In [1]: import numpy as np

In [2]: import numpy.linalg as la

In [3]: np.set_printoptions(precision=1, suppress=True, linewidth=200)

In [4]: rnd = lambda a: np.round(a, 1) + 0

In [5]: mat = np.loadtxt("w.csv", delimiter=",")

In [6]: mat
Out[6]: 
array([[6., 0., 0.],
       [0., 0., 9.],
       [0., 8., 8.]])

In [7]: np.flatnonzero(la.matrix_power((mat != 0) + (mat.T != 0) + np.eye(3), 3)[0])
Out[7]: array([0])

In [8]: rnd(la.det(mat))
Out[8]: np.float64(-432.0)

In [9]: rnd(np.sort(la.eigvals(mat).real))
Out[9]: array([-5.4,  6. , 13.4])

In [10]: (mat != 0).astype(int)
Out[10]: 
array([[1, 0, 0],
       [0, 0, 1],
       [0, 1, 1]])

In [11]: u = np.array([9, 9])

In [12]: np.cross(mat[0, :3], mat[1, :3])
Out[12]: array([  0., -54.,   0.])

In [13]: np.convolve(mat[0], u)
Out[13]: array([54., 54.,  0.,  0.])

In [14]: np.polyval(u, mat[0])
Out[14]: array([63.,  9.,  9.])

In [15]: F = np.loadtxt("block13.csv", delimiter=",")

In [16]: F
Out[16]: 
array([[-0.4,  0.4,  1.7,  0.3],
       [ 0.4,  1.4,  0.9, -0.2],
       [-0.6, -1.4,  0.7, -0.2]])

In [17]: def softmax(z):
    ...:     e = np.exp(z - z.max(axis=-1, keepdims=True))
    ...:     return e / e.sum(axis=-1, keepdims=True)
    ...: 

In [18]: rnd(softmax(F).sum(axis=1))
Out[18]: array([1., 1., 1.])

In [19]: rnd(softmax(F[1] + 2))
Out[19]: array([0.2, 0.5, 0.3, 0.1])

In [20]: att = F @ F.T / np.sqrt(4)

In [21]: rnd(softmax(att))
Out[21]: 
array([[0.6, 0.3, 0.2],
       [0.3, 0.6, 0.1],
       [0.2, 0.1, 0.7]])

In [22]: u = np.array([0, 1])

In [23]: np.array([np.convolve(row, u, "same") for row in F])
Out[23]: 
array([[ 0. , -0.4,  0.4,  1.7],
       [ 0. ,  0.4,  1.4,  0.9],
       [ 0. , -0.6, -1.4,  0.7]])

In [24]: np.polyval(u, F[0])
Out[24]: array([1., 1., 1., 1.])

In [25]: rnd(np.correlate(F[0], F[1], "full"))
Out[25]: array([ 0.1, -0.4, -0.5,  1.9,  2.8,  1.1,  0.1])

In [26]: B = np.array([[2, 0], [-2, 1], [2, 3], [1, 1]])

In [27]: rnd(B.T @ F.T)
Out[27]: 
array([[ 2.1, -0.4,  2.8],
       [ 5.8,  3.9,  0.5]])

In [28]: rnd(np.einsum("ik,kj->ji", F, B))
Out[28]: 
array([[ 2.1, -0.4,  2.8],
       [ 5.8,  3.9,  0.5]])

In [29]: rnd(np.einsum("ij,ij->i", F, F))
Out[29]: array([3.3, 3. , 2.8])

In [30]: rnd(F @ B)
Out[30]: 
array([[ 2.1,  5.8],
       [-0.4,  3.9],
       [ 2.8,  0.5]])

In [31]: la.matrix_rank(np.vstack([F, B.T]))
Out[31]: np.int64(4)

In [32]: la.matrix_rank(F @ B)
Out[32]: np.int64(2)

In [33]: arr = np.abs(np.array([[4, 0, -3], [1, -4, 4], [-4, 5, 1]])) + np.eye(3)

In [34]: arr = arr / arr.sum(axis=1, keepdims=True)

In [35]: rnd(arr)
Out[35]: 
array([[0.6, 0. , 0.4],
       [0.1, 0.5, 0.4],
       [0.4, 0.5, 0.2]])

In [36]: # rows sum to 1

In [37]: rnd(la.matrix_power(arr, 100))
Out[37]: 
array([[0.4, 0.3, 0.3],
       [0.4, 0.3, 0.3],
       [0.4, 0.3, 0.3]])

In [38]: arr @ np.ones(3)
Out[38]: array([1., 1., 1.])

In [39]: rnd(np.sort(np.abs(la.eigvals(arr)))[::-1])
Out[39]: array([1. , 0.5, 0.2])

In [40]: pr = np.eye(3)[1]

In [41]: for _ in range(3):
    ...:     pr = pr @ arr
    ...:     print(pr.round(1))
    ...: 
[0.1 0.5 0.4]
[0.3 0.4 0.3]
[0.3 0.4 0.3]

In [42]: O, R = la.qr(arr)

In [43]: O.shape, R.shape
Out[43]: ((3, 3), (3, 3))

In [44]: J = np.load("arr.npy")

In [45]: J
Out[45]: 
array([[-2.,  0., -3.,  0.],
       [ 0., -2.,  0.,  0.],
       [-3.,  0., -2.,  0.],
       [ 0.,  0.,  0., -2.]])

In [46]: # equal to its transpose

In [47]: J @ J
Out[47]: 
array([[13.,  0., 12.,  0.],
       [ 0.,  4.,  0.,  0.],
       [12.,  0., 13.,  0.],
       [ 0.,  0.,  0.,  4.]])

In [48]: (la.matrix_power((J != 0) + (J.T != 0) + np.eye(4), 4) > 0).astype(int)
Out[48]: 
array([[1, 0, 1, 0],
       [0, 1, 0, 0],
       [1, 0, 1, 0],
       [0, 0, 0, 1]])

In [49]: np.flatnonzero(la.matrix_power((J != 0) + (J.T != 0) + np.eye(4), 4)[3])
Out[49]: array([3])

In [50]: proj = np.triu(np.array([[2, 2, 1, 3], [2, 2, 1, 0], [1, 0, 0, 2], [2, 0, 0, 0]]), 1) + np.eye(4)

In [51]: B = proj @ J @ la.inv(proj)

In [52]: la.matrix_rank(B)
Out[52]: np.int64(4)

In [53]: B
Out[53]: 
array([[-5.,  6., -6., 21.],
       [-3.,  4., -3., 15.],
       [-3.,  6., -5., 15.],
       [ 0.,  0.,  0., -2.]])

In [54]: rnd(np.poly(B))
Out[54]: array([  1.,   8.,  15.,  -4., -20.])

In [55]: J.sum(axis=0)
Out[55]: array([-5., -2., -5., -2.])

In [56]: np.abs(J).max()
Out[56]: np.float64(3.0)

In [57]: J.shape
Out[57]: (4, 4)

In [58]: J[:, 4]
IndexError: index 4 is out of bounds for axis 1 with size 4


In [59]: J.sum(axis=1)
Out[59]: array([-5., -2., -5., -2.])

In [60]: la.rank(J)
AttributeError: module 'numpy.linalg' has no attribute 'rank'


In [61]: np.unravel_index(np.abs(J).argmax(), J.shape)
Out[61]: (np.int64(0), np.int64(2))

In [62]: np.count_nonzero(J)
Out[62]: np.int64(6)

In [63]: B = J / la.norm(J, axis=1, keepdims=True)

In [64]: cov = B @ B.T

In [65]: (np.abs(cov) > 0.9).astype(int)
Out[65]: 
array([[1, 0, 1, 0],
       [0, 1, 0, 0],
       [1, 0, 1, 0],
       [0, 0, 0, 1]])

In [66]: (cov - 2 * np.eye(4)).round(6).argmax(axis=1)
Out[66]: array([2, 0, 0, 0])

In [67]: rnd(la.norm(B, axis=1))
Out[67]: array([1., 1., 1., 1.])

In [68]: rnd(cov)
Out[68]: 
array([[1. , 0. , 0.9, 0. ],
       [0. , 1. , 0. , 0. ],
       [0.9, 0. , 1. , 0. ],
       [0. , 0. , 0. , 1. ]])

In [69]: K = np.array([[3, 2, 0], [0, 0, 3], [0, 0, 1]])

In [70]: # rank 2

In [71]: proj = np.triu(np.array([[3, 0, 0], [3, 0, 1], [2, 1, 3]]), 1) + np.eye(3)

In [72]: B = proj @ K @ la.inv(proj)

In [73]: np.poly(B)
Out[73]: array([ 1., -4.,  3.,  0.])

In [74]: np.trace(B), np.trace(K)
Out[74]: (np.float64(4.0), np.int64(4))

In [75]: B
Out[75]: 
array([[ 3.,  2., -2.],
       [ 0.,  0.,  4.],
       [ 0.,  0.,  1.]])

In [76]: proj @ K - K @ proj
Out[76]: 
array([[ 0.,  0., -2.],
       [ 0.,  0.,  1.],
       [ 0.,  0.,  0.]])

In [77]: rnd(softmax(10 * K[1]))
Out[77]: array([0., 0., 1.])

In [78]: softmax(K).sum(axis=1)
Out[78]: array([1., 1., 1.])

In [79]: att = K @ K.T / np.sqrt(3)

In [80]: softmax(att).round(6).argmax(axis=1)
Out[80]: array([0, 1, 1])

In [81]: rnd(softmax(att))
Out[81]: 
array([[1. , 0. , 0. ],
       [0. , 1. , 0. ],
       [0.1, 0.7, 0.2]])

In [82]: vec = np.array([-1, 2, -3])

In [83]: a = np.maximum(K @ vec, 0)

In [84]: a
Out[84]: array([1, 0, 0])

In [85]: np.maximum(K @ (3 * vec), 0)
Out[85]: array([3, 0, 0])

In [86]: K.T @ a
Out[86]: array([3, 2, 0])

In [87]: K * (a > 1e-9)[:, None]
Out[87]: 
array([[3, 2, 0],
       [0, 0, 0],
       [0, 0, 0]])

In [88]: u, r1 = K[2], K[0]

In [89]: u @ u
Out[89]: np.int64(1)

In [90]: pr = (u @ r1) / (u @ u) * u

In [91]: (r1 - pr) @ u
Out[91]: np.float64(0.0)

In [92]: la.matrix_rank(np.outer(u, r1))
Out[92]: np.int64(1)

In [93]: rnd(la.norm(u + r1) ** 2 + la.norm(u - r1) ** 2)
Out[93]: np.float64(28.0)

In [94]: K @ K
Out[94]: 
array([[9, 6, 6],
       [0, 0, 3],
       [0, 0, 1]])

In [95]: M = np.load("dump.npy")

In [96]: M
Out[96]: 
array([[ 15.,   7.,   5.,   5.],
       [-10.,  -2.,  -5.,  -5.],
       [ -5.,  -3.,   1.,  -1.],
       [-19., -11.,  -8.,  -6.]])

In [97]: rng = np.random.default_rng(54284)

In [98]: B = M + rng.integers(-2, 3, (4, 3)) @ rng.integers(-2, 3, (3, 4))

In [99]: B
Out[99]: 
array([[ 13.,   5.,   5.,   1.],
       [-10.,  -4.,  -8., -15.],
       [-13.,  -9.,   9.,   3.],
       [-21., -13.,  -8., -10.]])

In [100]: rnd(la.svd(B - M, compute_uv=False))
Out[100]: array([14.5, 11.4,  0.5,  0. ])

In [101]: np.abs(B - M).sum(axis=1)
Out[101]: array([ 8., 15., 26.,  8.])

In [102]: la.matrix_rank(B - M, tol=1e-8)
Out[102]: np.int64(3)

In [103]: left, sv, VT = la.svd(M)

In [104]: np.argmax(sv[:-1] / (sv[1:] + 1e-6)) + 1
Out[104]: np.int64(3)

In [105]: rnd(sv)
Out[105]: array([32.7,  4.2,  2.5,  0.2])

In [106]: B = left[:, :3] @ np.diag(sv[:3]) @ VT[:3]

In [107]: la.matrix_rank(M, rtol=0.05)
Out[107]: np.int64(3)

In [108]: la.matrix_rank(B)
Out[108]: np.int64(3)

In [109]: rnd(np.abs(M - B).max())
Out[109]: np.float64(0.1)

In [110]: B = K + rng.integers(-2, 3, (3, 2)) @ rng.integers(-2, 3, (2, 3))

In [111]: B
Out[111]: 
array([[ 1,  5, -2],
       [ 2, -1,  1],
       [ 4, -1, -5]])

In [112]: rnd(la.svd(B - K, compute_uv=False))
Out[112]: array([7.8, 4.2, 0. ])

In [113]: np.abs(B - K).sum(axis=1)
Out[113]: array([ 7,  5, 11])

In [114]: B - K
Out[114]: 
array([[-2,  3, -2],
       [ 2, -1, -2],
       [ 4, -1, -6]])

In [115]: la.matrix_rank(B - K, tol=1e-8)
Out[115]: np.int64(2)

In [116]: cov = B.T @ B

In [117]: la.matrix_rank(cov)
Out[117]: np.int64(3)

In [118]: rnd(la.svd(B, compute_uv=False) ** 2)
Out[118]: array([46.9, 27.1,  4.1])

In [119]: rnd(la.eigvalsh(cov)[::-1])
Out[119]: array([46.9, 27.1,  4.1])

In [120]: (B @ B.T).shape
Out[120]: (3, 3)

In [121]: np.allclose(cov, cov.T)
Out[121]: True

In [122]: cov
Out[122]: 
array([[ 21,  -1, -20],
       [ -1,  27,  -6],
       [-20,  -6,  30]])

In [123]: np.diag(cov)
Out[123]: array([21, 27, 30])

In [124]: B = la.inv(M)

In [125]: np.allclose(B, M.T)
Out[125]: False

In [126]: rnd(la.cond(M))
Out[126]: np.float64(189.1)

In [127]: rnd(M @ B)
Out[127]: 
array([[1., 0., 0., 0.],
       [0., 1., 0., 0.],
       [0., 0., 1., 0.],
       [0., 0., 0., 1.]])

In [128]: (np.abs(B) > 1e-9).astype(int)
Out[128]: 
array([[1, 1, 1, 1],
       [1, 1, 1, 1],
       [1, 1, 1, 1],
       [1, 1, 1, 1]])

In [129]: rnd(B)
Out[129]: 
array([[ 1.9,  0.7,  0.8,  0.8],
       [-1.7, -0.5, -0.8, -0.8],
       [ 0.6,  0.3,  0.7,  0.2],
       [-3.7, -1.7, -2. , -1.5]])

In [130]: data = np.load("x.npy")

In [131]: data
Out[131]: 
array([[ 1. ,  1.1, -1.9],
       [ 1. ,  1.1, -2. ],
       [ 1. ,  0.9, -2.2],
       [ 1.1,  1.1, -1.8],
       [ 1. ,  0.9, -2. ],
       [ 0.9,  1. , -1.8],
       [ 0. , -0.8,  0.1],
       [ 0. , -0.7,  0. ],
       [-0.1, -1.1,  0. ],
       [-0.1, -0.9, -0.1],
       [ 0.1, -0.9,  0. ],
       [ 0. , -0.9,  0.1],
       [ 0.1, -2. ,  0.1],
       [ 0. , -2. ,  0. ],
       [ 0.1, -2. , -0.2],
       [ 0. , -1.9,  0. ],
       [ 0. , -2.2,  0. ],
       [-0.1, -2. , -0.1]])

In [132]: Xc = data - data.mean(axis=0)

In [133]: left, sv, VT = la.svd(Xc, full_matrices=False)

In [134]: rnd(sv)
Out[134]: array([6.8, 1.4, 0.3])

In [135]: rnd(Xc.mean(axis=0))
Out[135]: array([0., 0., 0.])

In [136]: np.abs(left[:, 0]).argmax()
Out[136]: np.int64(1)

In [137]: np.searchsorted(np.cumsum(sv ** 2) / (sv ** 2).sum(), 0.9) + 1
Out[137]: np.int64(1)

In [138]: rnd((sv ** 2).sum() ** 2 / (sv ** 4).sum())
Out[138]: np.float64(1.1)

In [139]: (np.sign(left[:, 0]) == np.sign(left[0, 0])).astype(int)
Out[139]: array([1, 1, 1, 1, 1, 1, 0, 0, 0, 0, 0, 0, 0, 0, 0, 0, 0, 0])

In [140]: rnd(np.abs(VT[-1]))
Out[140]: array([0.9, 0. , 0.4])

In [141]: rnd(la.norm(data, 2) / la.norm(data))
Out[141]: np.float64(0.8)

In [142]: np.argsort(-la.norm(data, axis=0).round(6), kind="stable")[:3]
Out[142]: array([1, 2, 0])

In [143]: vec = np.array([2, 2, -2])

In [144]: target = data @ vec

In [145]: rnd(la.solve(data.T @ data, data.T @ target))
Out[145]: array([ 2.,  2., -2.])

In [146]: la.solve(data, target)
LinAlgError: Last 2 dimensions of the array must be square


In [147]: target = target + 0.1 * rng.normal(size=18)

In [148]: rnd(target)
Out[148]: array([ 7.8,  8.2,  8.2,  7.9,  7.7,  7.4, -1.8, -1.5, -2.4, -1.8, -1.8, -2.2, -3.9, -3.9, -3.4, -3.8, -4.4, -4. ])

In [149]: b, *_ = la.lstsq(data, target)

In [150]: rnd(data.T @ (target - data @ b))
Out[150]: array([0., 0., 0.])

In [151]: [round(float(la.norm(la.solve(data.T @ data + lam * np.eye(3), data.T @ target))), 2) for lam in (0, 1, 10, 100)]
Out[151]: [3.37, 3.25, 2.7, 1.02]

In [152]: rnd(la.norm(target - data @ b))
Out[152]: np.float64(0.4)

In [153]: vec = np.array([-7, 2, 5])

In [154]: a = np.maximum(data @ vec, 0)

In [155]: np.maximum(data @ (3 * vec), 0)
Out[155]: array([0., 0., 0., 0., 0., 0., 0., 0., 0., 0., 0., 0., 0., 0., 0., 0., 0., 0.])

In [156]: data.T @ a
Out[156]: array([0., 0., 0.])
